% python3 -q
>>> import numpy as np
>>> import numpy.linalg as la
>>> np.set_printoptions(precision=3, suppress=True, linewidth=160)
>>> arr = np.load("arr.npy")
>>> arr
array([[ 0,  0,  8,  0,  0],
       [-5,  1,  0, -9,  0],
       [ 0,  0, -8,  0,  0]])
>>> # rows and columns are dependent
>>> round(float(la.norm(arr, 2) / la.norm(arr)), 3)
0.738
>>> la.matrix_rank(arr, rtol=0.1)
np.int64(2)
>>> la.cond(arr) > 100
np.True_
>>> rk = la.matrix_rank(arr)
>>> rk
np.int64(2)
>>> ns = la.svd(arr)[2][rk:].T
>>> ns @ ns.T
array([[ 0.766,  0.047,  0.   , -0.421,  0.   ],
       [ 0.047,  0.991,  0.   ,  0.084,  0.   ],
       [ 0.   ,  0.   ,  0.   ,  0.   ,  0.   ],
       [-0.421,  0.084,  0.   ,  0.243,  0.   ],
       [ 0.   ,  0.   ,  0.   ,  0.   ,  1.   ]])
>>> [int(la.matrix_rank(np.delete(arr, i, axis=0))) for i in range(3)]
[2, 1, 2]
>>> U, sig, Vt = la.svd(arr)
>>> V = Vt[:(sig > 1e-8).sum()]
>>> rng = np.random.default_rng(1602)
>>> x0 = arr[1] + 3 * arr[0] + rng.integers(2) * np.eye(5)[4]
>>> x0
array([-5.,  1., 24., -9.,  0.])
>>> np.diag(V.T @ V)
array([0.234, 0.009, 1.   , 0.757, 0.   ])
>>> other = np.array([[3, 2, -5], [-1, -3, -3], [1, 0, -1], [3, 4, -2], [4, -4, 2]])
>>> la.matrix_rank(np.vstack([arr, other.T]))
np.int64(5)
>>> np.vstack([arr, other.T]).shape
(6, 5)
>>> M = np.loadtxt("layer11.csv", delimiter=",")
>>> M
array([[19., 15., 12.,  7.],
       [11.,  9.,  8.,  3.],
       [11., 10.,  8.,  3.],
       [19., 14., 12.,  7.],
       [11.,  9.,  8.,  3.],
       [19., 15., 12.,  7.],
       [ 7.,  7.,  6.,  1.],
       [ 3.,  3.,  4.,  0.],
       [17., 13., 11.,  6.],
       [ 9.,  8.,  7.,  2.],
       [13.,  9.,  9.,  4.],
       [17., 12., 11.,  6.],
       [17., 13., 11.,  6.],
       [11.,  8.,  8.,  3.],
       [ 5.,  5.,  5.,  0.],
       [13.,  9.,  9.,  4.],
       [11.,  9.,  8.,  3.],
       [ 5.,  4.,  5.,  0.],
       [ 9.,  9.,  7.,  2.],
       [13.,  9.,  9.,  4.],
       [13., 12.,  9.,  4.],
       [11.,  7.,  8.,  3.]])
>>> Xc = M - M.mean(axis=1)
Traceback (most recent call last):
  File "<python-input-25>", line 1, in <module>
    Xc = M - M.mean(axis=1)
         ~~^~~~~~~~~~~~~~~~
ValueError: operands could not be broadcast together with shapes (22,4) (22,) 
>>> Xc = M - M.mean(axis=0)
>>> U, sig, Vt = la.svd(Xc, full_matrices=False)
>>> np.searchsorted(np.cumsum(sig ** 2) / (sig ** 2).sum(), 0.9) + 1
np.int64(1)
>>> np.round(np.abs(Vt[-1]), 3) + 0
array([0.447, 0.   , 0.894, 0.   ])
>>> np.round(Xc.mean(axis=0), 3) + 0
array([0., 0., 0., 0.])
>>> np.abs(Vt[0]).argmax()
np.int64(0)
>>> W2 = M[[7, 5]].astype(float)
>>> for _ in range(4):
...     z = la.norm(M[:, None] - W2, axis=-1).argmin(axis=1)
...     W2 = np.array([M[z == j].mean(axis=0) for j in range(2)])
... 
>>> z
array([1, 0, 0, 1, 0, 1, 0, 0, 1, 0, 1, 1, 1, 0, 0, 1, 0, 0, 0, 1, 1, 0])
>>> np.abs(W2[1] - W2[0]).argmax()
np.int64(0)
>>> W2[1] - W2[0]
array([7.333, 4.767, 3.667, 3.583])
>>> np.bincount(z)
array([12, 10])
>>> z = rng.permutation(4)
>>> other = M[:, z] * rng.choice([-1, 1], 4)
>>> other
array([[19., 12., 15., -7.],
       [11.,  8.,  9., -3.],
       [11.,  8., 10., -3.],
       [19., 12., 14., -7.],
       [11.,  8.,  9., -3.],
       [19., 12., 15., -7.],
       [ 7.,  6.,  7., -1.],
       [ 3.,  4.,  3., -0.],
       [17., 11., 13., -6.],
       [ 9.,  7.,  8., -2.],
       [13.,  9.,  9., -4.],
       [17., 11., 12., -6.],
       [17., 11., 13., -6.],
       [11.,  8.,  8., -3.],
       [ 5.,  5.,  5., -0.],
       [13.,  9.,  9., -4.],
       [11.,  8.,  9., -3.],
       [ 5.,  5.,  4., -0.],
       [ 9.,  7.,  9., -2.],
       [13.,  9.,  9., -4.],
       [13.,  9., 12., -4.],
       [11.,  8.,  7., -3.]])
>>> U, _, Vt = la.svd(M.T @ other)
>>> np.round(U @ Vt, 3) + 0
array([[ 1.,  0.,  0.,  0.],
       [ 0.,  0.,  1.,  0.],
       [ 0.,  1.,  0.,  0.],
       [ 0.,  0.,  0., -1.]])
>>> np.round(la.lstsq(M, other)[0], 3) + 0
array([[ 1.,  0.,  0.,  0.],
       [ 0.,  0.,  1.,  0.],
       [ 0.,  1.,  0.,  0.],
       [ 0.,  0.,  0., -1.]])
>>> x0 = np.array([-2, -3, -2, -3])
>>> rhs = other @ x0
>>> try:
...     la.solve(other, rhs)
... except la.LinAlgError as e:
...     print(repr(e))
... 
LinAlgError('Last 2 dimensions of the array must be square')
>>> la.solve(other.T @ other, other.T @ rhs)
array([-2., -3., -2., -3.])
>>> la.lstsq(other, rhs)[0]
array([-2., -3., -2., -3.])
>>> rhs
array([-83., -55., -57., -81., -55., -83., -43., -24., -75., -49., -59., -73., -75., -53., -35., -59., -55., -33., -51., -59., -65., -51.])
>>> np.round(la.pinv(other) @ other, 3) + 0
array([[1., 0., 0., 0.],
       [0., 1., 0., 0.],
       [0., 0., 1., 0.],
       [0., 0., 0., 1.]])
>>> rhs = rhs + 0.1 * rng.normal(size=22)
>>> rhs
array([-83.147, -55.077, -57.004, -81.216, -54.955, -83.063, -42.941, -24.009, -74.924, -49.088, -59.015, -72.97 , -74.853, -53.089, -35.075, -59.046, -54.89 ,
       -33.086, -51.068, -59.154, -65.096, -50.959])
>>> b, *_ = la.lstsq(other, rhs)
>>> round(la.norm(rhs - other @ b), 3)
np.float64(0.411)
>>> np.round(other.T @ (rhs - other @ b), 3) + 0
array([0., 0., 0., 0.])
>>> [round(float(la.norm(la.solve(other.T @ other + lam * np.eye(4), other.T @ rhs))), 2) for lam in (0, 1, 10, 100)]
[5.11, 4.85, 4.25, 3.25]
